$ python -q
>>> import numpy as np
>>> import numpy.linalg as la
>>> np.set_printoptions(suppress=True, linewidth=160)
>>> M2 = np.array([[-0.1, 2.0, 0.8],
...     [0.8, -2.4, -0.2],
...     [0.6, -0.1, 0.4],
...     [0.4, -0.5, -0.1]])
>>> Z = np.array([[-1.0, 1.3, 0.0, -1.0, -1.5, -0.9],
...     [0.7, 0.0, 0.0, -0.7, 0.1, 0.0],
...     [0.8, 0.1, 1.0, 0.3, -1.2, 0.4]])
>>> arr = M2 @ Z
>>> arr.round(1) + 0
array([[ 2.1,  0. ,  0.8, -1.1, -0.6,  0.4],
       [-2.6,  1. , -0.2,  0.8, -1.2, -0.8],
       [-0.3,  0.8,  0.4, -0.4, -1.4, -0.4],
       [-0.8,  0.5, -0.1, -0.1, -0.5, -0.4]])
>>> left, sigma, Vh = la.svd(arr)
>>> evecs = Vh[:(sigma > 1e-8).sum()]
>>> rng = np.random.default_rng(44639)
>>> x = arr[2] + 2 * arr[3] + rng.integers(2) * np.eye(6)[0]
>>> x.round(1)
array([-2. ,  1.8,  0.2, -0.6, -2.4, -1.2])
>>> round(float(la.norm(x - evecs.T @ evecs @ x)), 1)
0.0
>>> np.allclose(evecs.T @ evecs @ x, x)
True
>>> np.round(evecs.T @ evecs, 1) + 0
array([[ 0.8, -0.2,  0.2, -0.2,  0. ,  0.2],
       [-0.2,  0.3,  0. , -0.2, -0.3, -0.2],
       [ 0.2,  0. ,  0.3,  0.2, -0.3,  0.1],
       [-0.2, -0.2,  0.2,  0.8,  0. ,  0.2],
       [ 0. , -0.3, -0.3,  0. ,  0.7,  0. ],
       [ 0.2, -0.2,  0.1,  0.2,  0. ,  0.2]])
>>> la.matrix_rank(np.vstack([arr, x]))
np.int64(3)
>>> feats = np.array([[-1, 1, 1, 1, 4, 4, 4, -2, 3, -3, 2, 2],
...     [5, 4, -3, -3, 5, 3, 3, -4, 4, 0, 1, 5],
...     [-5, -3, 0, -3, -4, -3, -1, -3, -4, -4, -3, 2],
...     [-1, -3, -3, 4, -2, -2, -1, -3, -3, 5, 0, 1]])
>>> feats
array([[-1,  1,  1,  1,  4,  4,  4, -2,  3, -3,  2,  2],
       [ 5,  4, -3, -3,  5,  3,  3, -4,  4,  0,  1,  5],
       [-5, -3,  0, -3, -4, -3, -1, -3, -4, -4, -3,  2],
       [-1, -3, -3,  4, -2, -2, -1, -3, -3,  5,  0,  1]])
>>> feats @ feats
Traceback (most recent call last):
  File "<python-input-18>", line 1, in <module>
    feats @ feats
    ~~~~~~^~~~~~~
ValueError: matmul: Input operand 1 has a mismatch in its core dimension 0, with gufunc signature (n?,k),(k,m?)->(n?,m?) (size 4 is different from 12)
>>> C2 = feats.T @ feats
>>> np.diag(C2)
array([52, 35, 19, 35, 61, 38, 27, 38, 50, 50, 14, 34])
>>> (feats @ feats.T).shape
(4, 4)
>>> la.matrix_rank(C2)
np.int64(4)
>>> np.round(la.eigvalsh(C2)[::-1], 1) + 0
array([252.5,  90.5,  74.3,  35.7,   0. ,   0. ,   0. ,   0. ,   0. ,   0. ,   0. ,   0. ])
>>> np.round(la.svd(feats, compute_uv=False) ** 2, 1)
array([252.5,  90.5,  74.3,  35.7])
>>> np.allclose(C2, C2.T)
True
>>> M2 = np.array([[1, 1], [1, -1]])
>>> data = np.kron(M2, np.kron(M2, M2))[rng.permutation(8)][:6]
>>> data
array([[ 1, -1, -1,  1, -1,  1,  1, -1],
       [ 1,  1,  1,  1,  1,  1,  1,  1],
       [ 1,  1,  1,  1, -1, -1, -1, -1],
       [ 1, -1,  1, -1,  1, -1,  1, -1],
       [ 1,  1, -1, -1,  1,  1, -1, -1],
       [ 1, -1,  1, -1, -1,  1, -1,  1]])
>>> np.round(la.norm(data) ** 2 / la.norm(data, 2) ** 2, 1)
np.float64(6.0)
>>> round(float(la.norm(data[2], 1)), 1), round(la.norm(data[2], np.inf), 1)
(8.0, np.float64(1.0))
>>> x = np.array([-1, -1, 0, -3, -1, 2, 3, -2])
>>> np.sign((data @ x).round(6))
array([ 1, -1, -1,  1,  1,  1])
>>> data @ np.eye(8)[3]
array([ 1.,  1.,  1., -1., -1., -1.])
>>> data * x
array([[-1,  1,  0, -3,  1,  2,  3,  2],
       [-1, -1,  0, -3, -1,  2,  3, -2],
       [-1, -1,  0, -3,  1, -2, -3,  2],
       [-1,  1,  0,  3, -1, -2,  3,  2],
       [-1, -1,  0,  3, -1,  2, -3,  2],
       [-1,  1,  0,  3,  1,  2, -3, -2]])
>>> np.einsum("ij,j->i", data, x)
array([ 5, -3, -7,  5,  1,  1])
>>> data @ np.ones(8)
array([0., 8., 0., 0., 0., 0.])
>>> M2 = data / la.norm(data, axis=1, keepdims=True)
>>> C2 = M2 @ M2.T
>>> (np.abs(C2) > 0.9).astype(int)
array([[1, 0, 0, 0, 0, 0],
       [0, 1, 0, 0, 0, 0],
       [0, 0, 1, 0, 0, 0],
       [0, 0, 0, 1, 0, 0],
       [0, 0, 0, 0, 1, 0],
       [0, 0, 0, 0, 0, 1]])
>>> np.argwhere(np.triu(np.abs(C2) > 0.95, 1))
array([], shape=(0, 2), dtype=int64)
>>> (C2 - 2 * np.eye(6)).round(6).argmax(axis=1)
array([1, 0, 0, 0, 0, 0])
>>> np.round(la.norm(M2, axis=1), 1)
array([1., 1., 1., 1., 1., 1.])
>>> T = np.stack([data, 4 * data, data[::-1]])
>>> np.einsum("bij,cij->bc", T, T)
array([[ 48, 192,   0],
       [192, 768,   0],
       [  0,   0,  48]])
>>> T.shape
(3, 6, 8)
>>> la.matrix_rank(T.reshape(3, -1))
np.int64(2)
>>> np.round(la.norm(T, axis=(1, 2)), 1)
array([ 6.9, 27.7,  6.9])
>>> E = np.loadtxt("block7.csv", delimiter=",")
>>> E.round(1) + 0
array([[ 0. ,  0. , -0.4,  0.4, -0.6,  0.2,  0.1,  0.4,  0.2,  0. ],
       [-0.2, -0.7,  0.1, -0.2,  0.1, -0.1,  0. ,  0.5, -0.2,  0.3],
       [ 0.4,  0. , -0.3, -0.2, -0.2, -0.1, -0.7,  0.1, -0.4, -0.2],
       [-0.7,  0.3, -0.2, -0.4,  0. ,  0.2,  0. ,  0.2, -0.1, -0.3],
       [ 0.4,  0.4,  0.2, -0.2,  0.1,  0.4,  0.2,  0.5, -0.2,  0.3],
       [-0.1,  0.3, -0.5,  0.2,  0.4, -0.5,  0. ,  0.1,  0. ,  0.4],
       [-0.1,  0.1,  0.3, -0.1,  0. , -0.1, -0.5,  0.1,  0.7,  0.3],
       [-0.3,  0.1,  0.2,  0.5,  0. ,  0.3, -0.3, -0.2, -0.4,  0.4],
       [ 0.1, -0.1, -0.1,  0.4,  0.6,  0.4, -0.2,  0.2,  0.2, -0.4],
       [ 0.1, -0.1, -0.5, -0.3,  0.1,  0.5,  0. , -0.4,  0.2,  0.4]])
>>> np.round(E[:, 1] @ E[:, 5], 1)
np.float64(-0.0)
>>> np.round(E.T @ E, 1) + 0
array([[1., 0., 0., 0., 0., 0., 0., 0., 0., 0.],
       [0., 1., 0., 0., 0., 0., 0., 0., 0., 0.],
       [0., 0., 1., 0., 0., 0., 0., 0., 0., 0.],
       [0., 0., 0., 1., 0., 0., 0., 0., 0., 0.],
       [0., 0., 0., 0., 1., 0., 0., 0., 0., 0.],
       [0., 0., 0., 0., 0., 1., 0., 0., 0., 0.],
       [0., 0., 0., 0., 0., 0., 1., 0., 0., 0.],
       [0., 0., 0., 0., 0., 0., 0., 1., 0., 0.],
       [0., 0., 0., 0., 0., 0., 0., 0., 1., 0.],
       [0., 0., 0., 0., 0., 0., 0., 0., 0., 1.]])
>>> np.round(la.norm(E, axis=0), 1)
array([1., 1., 1., 1., 1., 1., 1., 1., 1., 1.])
>>> np.round(E @ E.T, 1) + 0
array([[1., 0., 0., 0., 0., 0., 0., 0., 0., 0.],
       [0., 1., 0., 0., 0., 0., 0., 0., 0., 0.],
       [0., 0., 1., 0., 0., 0., 0., 0., 0., 0.],
       [0., 0., 0., 1., 0., 0., 0., 0., 0., 0.],
       [0., 0., 0., 0., 1., 0., 0., 0., 0., 0.],
       [0., 0., 0., 0., 0., 1., 0., 0., 0., 0.],
       [0., 0., 0., 0., 0., 0., 1., 0., 0., 0.],
       [0., 0., 0., 0., 0., 0., 0., 1., 0., 0.],
       [0., 0., 0., 0., 0., 0., 0., 0., 1., 0.],
       [0., 0., 0., 0., 0., 0., 0., 0., 0., 1.]])
>>> left, sigma, Vh = la.svd(E, full_matrices=False)
>>> np.allclose(left * sigma @ Vh, E)
True
>>> np.round(sigma / sigma[0], 1)
array([1., 1., 1., 1., 1., 1., 1., 1., 1., 1.])
>>> left.shape, sigma.shape, Vh.shape
((10, 10), (10,), (10, 10))
>>> M2 = np.array([[9, 7, 2, 8], [7, 3, 8, 0], [0, 4, 4, 6], [0, 5, 2, 9]])
>>> F = M2 + M2.T
>>> F
array([[18, 14,  2,  8],
       [14,  6, 12,  5],
       [ 2, 12,  8,  8],
       [ 8,  5,  8, 18]])
>>> q, r_ = la.qr(F)
>>> q.round(1) + 0
array([[-0.7,  0.2,  0.7,  0. ],
       [-0.6, -0.3, -0.6, -0.5],
       [-0.1,  0.9, -0.3, -0.1],
       [-0.3,  0. , -0.4,  0.9]])
>>> np.round(np.abs(np.diag(r_)), 1)
array([24.2, 11.4, 11.2, 12.1])
>>> np.round(abs(r_[0, 0]), 1), round(float(la.norm(F[:, 0])), 1)
(np.float64(24.2), 24.2)
>>> q.shape, r_.shape
((4, 4), (4, 4))
>>> round(float(la.det(F.T)), 1)
-37276.0
>>> np.round(la.eigvals(F), 1)
array([37.7, -9.1, 13. ,  8.4])
>>> np.einsum("ii->", F)
np.int64(50)
>>> q = F.astype(float).copy()
>>> for j in range(4):
...     q[:, j] -= q[:, :j] @ (q[:, :j].T @ q[:, j])
...     q[:, j] /= la.norm(q[:, j])
... 
>>> np.round(q.T @ q, 1) + 0
array([[1., 0., 0., 0.],
       [0., 1., 0., 0.],
       [0., 0., 1., 0.],
       [0., 0., 0., 1.]])
>>> np.round(q.T @ F, 1) + 0
array([[24.2, 16.5, 11.7, 15.4],
       [ 0. , 11.4,  3.8,  6.5],
       [ 0. ,  0. , 11.2,  7.1],
       [ 0. ,  0. ,  0. , 12.1]])
>>> A = np.loadtxt("out0.csv", delimiter=",")
>>> A
array([[ 8.,  0.,  0.,  0.,  0.,  0.,  0.,  0.,  0.,  0.,  0.,  0.,  0.],
       [ 0., -1.,  0.,  0.,  0.,  0.,  0.,  0.,  0.,  0.,  0.,  0.,  0.],
       [ 0.,  0.,  6.,  0.,  0.,  0.,  0.,  0.,  0.,  0.,  0.,  0.,  0.],
       [ 0.,  0.,  0., -8.,  0.,  0.,  0.,  0.,  0.,  0.,  0.,  0.,  0.],
       [ 0.,  0.,  0.,  0.,  3.,  0.,  0.,  0.,  0.,  0.,  0.,  0.,  0.],
       [ 0.,  0.,  0.,  0.,  0., -1.,  0.,  0.,  0.,  0.,  0.,  0.,  0.],
       [ 0.,  0.,  0.,  0.,  0.,  0., -8.,  0.,  0.,  0.,  0.,  0.,  0.],
       [ 0.,  0.,  0.,  0.,  0.,  0.,  0., -8.,  0.,  0.,  0.,  0.,  0.],
       [ 0.,  0.,  0.,  0.,  0.,  0.,  0.,  0.,  2.,  0.,  0.,  0.,  0.],
       [ 0.,  0.,  0.,  0.,  0.,  0.,  0.,  0.,  0.,  0.,  0.,  0.,  0.],
       [ 0.,  0.,  0.,  0.,  0.,  0.,  0.,  0.,  0.,  0., -7.,  0.,  0.],
       [ 0.,  0.,  0.,  0.,  0.,  0.,  0.,  0.,  0.,  0.,  0., -4.,  0.],
       [ 0.,  0.,  0.,  0.,  0.,  0.,  0.,  0.,  0.,  0.,  0.,  0., -8.]])
>>> x = np.array([0, 2, -1, -3, -1, -3, -2, 1, 1, 0, 2, 2, 3])
>>> np.einsum("ij,j->i", A, x)
array([  0.,  -2.,  -6.,  24.,  -3.,   3.,  16.,  -8.,   2.,   0., -14.,  -8., -24.])
>>> np.sign((A @ x).round(6))
array([ 0., -1., -1.,  1., -1.,  1.,  1., -1.,  1.,  0., -1., -1., -1.])
>>> (A @ x).argmax()
np.int64(3)
>>> A @ (2 * x)
array([  0.,  -4., -12.,  48.,  -6.,   6.,  32., -16.,   4.,   0., -28., -16., -48.])
>>> (A * x).sum(axis=1)
array([  0.,  -2.,  -6.,  24.,  -3.,   3.,  16.,  -8.,   2.,   0., -14.,  -8., -24.])
>>> la.norm(A @ x) <= la.norm(A, 2) * la.norm(x) + 1e-9
np.True_
>>> A @ x
array([  0.,  -2.,  -6.,  24.,  -3.,   3.,  16.,  -8.,   2.,   0., -14.,  -8., -24.])
>>> A @ np.eye(13)[8]
array([0., 0., 0., 0., 0., 0., 0., 0., 2., 0., 0., 0., 0.])
>>> left, sigma, Vh = la.svd(A)
>>> evecs = Vh[:(sigma > 1e-8).sum()]
>>> x = A[6] + 5 * A[0] + rng.integers(2) * np.eye(13)[0]
>>> x
array([41.,  0.,  0.,  0.,  0.,  0., -8.,  0.,  0.,  0.,  0.,  0.,  0.])
>>> la.matrix_rank(np.vstack([A, x]))
np.int64(12)
>>> round(float(la.norm(x - evecs.T @ evecs @ x)), 1)
0.0
>>> np.diag(evecs.T @ evecs)
array([1., 1., 1., 1., 1., 1., 1., 1., 1., 0., 1., 1., 1.])
>>> x = np.array([-2, -1, -2, -2, 1, -1, 1, 1, -2, 2, 2, 0])
>>> x @ feats
Traceback (most recent call last):
  File "<python-input-92>", line 1, in <module>
    x @ feats
    ~~^~~~~~~
ValueError: matmul: Input operand 1 has a mismatch in its core dimension 0, with gufunc signature (n?,k),(k,m?)->(n?,m?) (size 4 is different from 12)
>>> feats * x
array([[  2,  -1,  -2,  -2,   4,  -4,   4,  -2,  -6,  -6,   4,   0],
       [-10,  -4,   6,   6,   5,  -3,   3,  -4,  -8,   0,   2,   0],
       [ 10,   3,   0,   6,  -4,   3,  -1,  -3,   8,  -8,  -6,   0],
       [  2,   3,   6,  -8,  -2,   2,  -1,  -3,   6,  10,   0,   0]])
>>> (feats * x).sum(axis=1)
array([-9, -7,  8, 15])
>>> la.matrix_rank(A - A[0, 0] * np.eye(13))
np.int64(12)
>>> try:
...     la.inv(A)
... except la.LinAlgError as e:
...     print(repr(e))
... 
LinAlgError('Singular matrix')
>>> np.prod(np.diag(A)), round(float(la.det(A)), 1)
(np.float64(0.0), 0.0)
>>> np.round(np.sort(la.eigvals(A)), 1)
array([-8., -8., -8., -8., -7., -4., -1., -1.,  0.,  2.,  3.,  6.,  8.])
>>> np.flatnonzero(la.matrix_power((A != 0) + (A.T != 0) + np.eye(13), 13)[1])
array([1])
>>> W0 = np.load("m.npy")
>>> W0
array([[0, 0, 0, 0, 3, 0],
       [0, 0, 1, 0, 0, 0],
       [0, 0, 0, 0, 0, 2],
       [0, 0, 0, 2, 0, 0],
       [0, 0, 0, 0, 0, 0],
       [2, 0, 0, 0, 0, 0]])
>>> ang = np.radians(135)
>>> r_ = np.eye(6)
>>> r_[0, 0] = r_[3, 3] = np.cos(ang)
>>> r_[0, 3], r_[3, 0] = -np.sin(ang), np.sin(ang)
>>> r_.round(1)
array([[-0.7,  0. ,  0. , -0.7,  0. ,  0. ],
       [ 0. ,  1. ,  0. ,  0. ,  0. ,  0. ],
       [ 0. ,  0. ,  1. ,  0. ,  0. ,  0. ],
       [ 0.7,  0. ,  0. , -0.7,  0. ,  0. ],
       [ 0. ,  0. ,  0. ,  0. ,  1. ,  0. ],
       [ 0. ,  0. ,  0. ,  0. ,  0. ,  1. ]])
>>> M2 = W0 @ r_.T
>>> M2.round(1)
array([[ 0. ,  0. ,  0. ,  0. ,  3. ,  0. ],
       [ 0. ,  0. ,  1. ,  0. ,  0. ,  0. ],
       [ 0. ,  0. ,  0. ,  0. ,  0. ,  2. ],
       [-1.4,  0. ,  0. , -1.4,  0. ,  0. ],
       [ 0. ,  0. ,  0. ,  0. ,  0. ,  0. ],
       [-1.4,  0. ,  0. ,  1.4,  0. ,  0. ]])
>>> np.round(np.abs(M2 - W0).max(axis=0), 1)
array([3.4, 0. , 0. , 3.4, 0. , 0. ])
>>> np.abs(W0).max()
np.int64(3)
>>> W0 - W0[0]
array([[ 0,  0,  0,  0,  0,  0],
       [ 0,  0,  1,  0, -3,  0],
       [ 0,  0,  0,  0, -3,  2],
       [ 0,  0,  0,  2, -3,  0],
       [ 0,  0,  0,  0, -3,  0],
       [ 2,  0,  0,  0, -3,  0]])
>>> np.diff(W0, axis=0)
array([[ 0,  0,  1,  0, -3,  0],
       [ 0,  0, -1,  0,  0,  2],
       [ 0,  0,  0,  2,  0, -2],
       [ 0,  0,  0, -2,  0,  0],
       [ 2,  0,  0,  0,  0,  0]])
>>> round(float(la.norm(W0)), 1)
4.7
>>> la.matrix_rank(W0)
np.int64(5)
>>> np.unravel_index(np.abs(W0).argmax(), W0.shape)
(np.int64(0), np.int64(4))
>>> np.round(W0.mean(axis=0), 1)
array([0.3, 0. , 0.2, 0.3, 0.5, 0.3])
